$ ipython --no-banner

In [1]: import numpy as np

In [2]: np.set_printoptions(precision=2, suppress=True, linewidth=140)

In [3]: m1 = np.array([[2.0, 2.0, 0.0, 0.0],
   ...:     [0.0, 2.0, 2.0, 1.0],
   ...:     [0.0, 0.0, -2.0, 2.0],
   ...:     [0.0, 0.0, -1.0, 2.0]])

In [4]: print(m1)
[[ 2.  2.  0.  0.]
 [ 0.  2.  2.  1.]
 [ 0.  0. -2.  2.]
 [ 0.  0. -1.  2.]]

In [5]: O, vecs = np.linalg.qr(m1[:, :2])[0], np.linalg.qr(m1[:, 2:])[0]

In [6]: s = np.linalg.svd(O.T @ vecs, compute_uv=False)

In [7]: print(s)
[0.97 0.  ]

In [8]: C = 10 * np.array([[-0.1, -0.9, 0.6, 0.6],
   ...:     [-2.0, -0.9, -0.4, -0.1],
   ...:     [1.8, -1.6, 0.4, -0.7]])

In [9]: rng = np.random.default_rng(3943)

In [10]: lab = rng.integers(0, 3, 21)

In [11]: K = C[lab] + rng.normal(size=(21, 4))

In [12]: print(K)
[[-19.07  -9.02  -4.62  -0.36]
 [ -2.26  -9.05   8.06   5.64]
 [ 17.3  -16.35   4.8   -6.88]
 [ 19.53 -15.14   4.34  -8.93]
 [-20.04  -7.98  -3.54  -0.97]
 [-17.86  -6.6   -5.82  -1.36]
 [ -0.74  -9.53   6.55   4.77]
 [ -2.27  -8.49   5.26   7.07]
 [-18.63  -7.92  -2.67  -1.07]
 [  0.45  -7.69   4.32   5.44]
 [ -1.23  -8.28   4.78   4.28]
 [-19.22  -7.31  -3.12  -0.29]
 [  0.82  -8.61   7.96   5.86]
 [ 18.22 -16.75   4.53  -6.28]
 [ -2.65  -9.48   4.75   4.76]
 [ -2.54 -10.13   6.92   4.77]
 [  1.25 -10.48   6.43   7.46]
 [ 17.25 -15.8    4.37  -7.28]
 [-19.76  -8.13  -3.25  -2.23]
 [ 19.37 -17.59   3.03  -6.74]
 [ -1.14  -8.45   5.84   5.1 ]]

In [13]: A2 = np.c_[K[:, :1] @ np.array([[0]]), np.array([2, 1, 1, 0, 2, -1, 0, 1, 2, -1, -1, 0, 1, -1, -2, -1, 1, 2, 2, 0, 1])]

In [14]: print(A2)
[[ 0.  2.]
 [ 0.  1.]
 [ 0.  1.]
 [ 0.  0.]
 [ 0.  2.]
 [ 0. -1.]
 [ 0.  0.]
 [ 0.  1.]
 [ 0.  2.]
 [ 0. -1.]
 [ 0. -1.]
 [ 0.  0.]
 [ 0.  1.]
 [ 0. -1.]
 [ 0. -2.]
 [ 0. -1.]
 [ 0.  1.]
 [ 0.  2.]
 [ 0.  2.]
 [ 0.  0.]
 [ 0.  1.]]

In [15]: print(np.linalg.norm(A2 - K @ np.linalg.lstsq(K, A2)[0], axis=0))
[0. 5.]

In [16]: print(np.linalg.norm(np.linalg.qr(K)[0].T @ A2, axis=0) ** 2 / ((A2 ** 2).sum(axis=0) + 1e-12))
[0.   0.29]

In [17]: print(np.linalg.lstsq(K, A2[:, 0])[0])
[0. 0. 0. 0.]
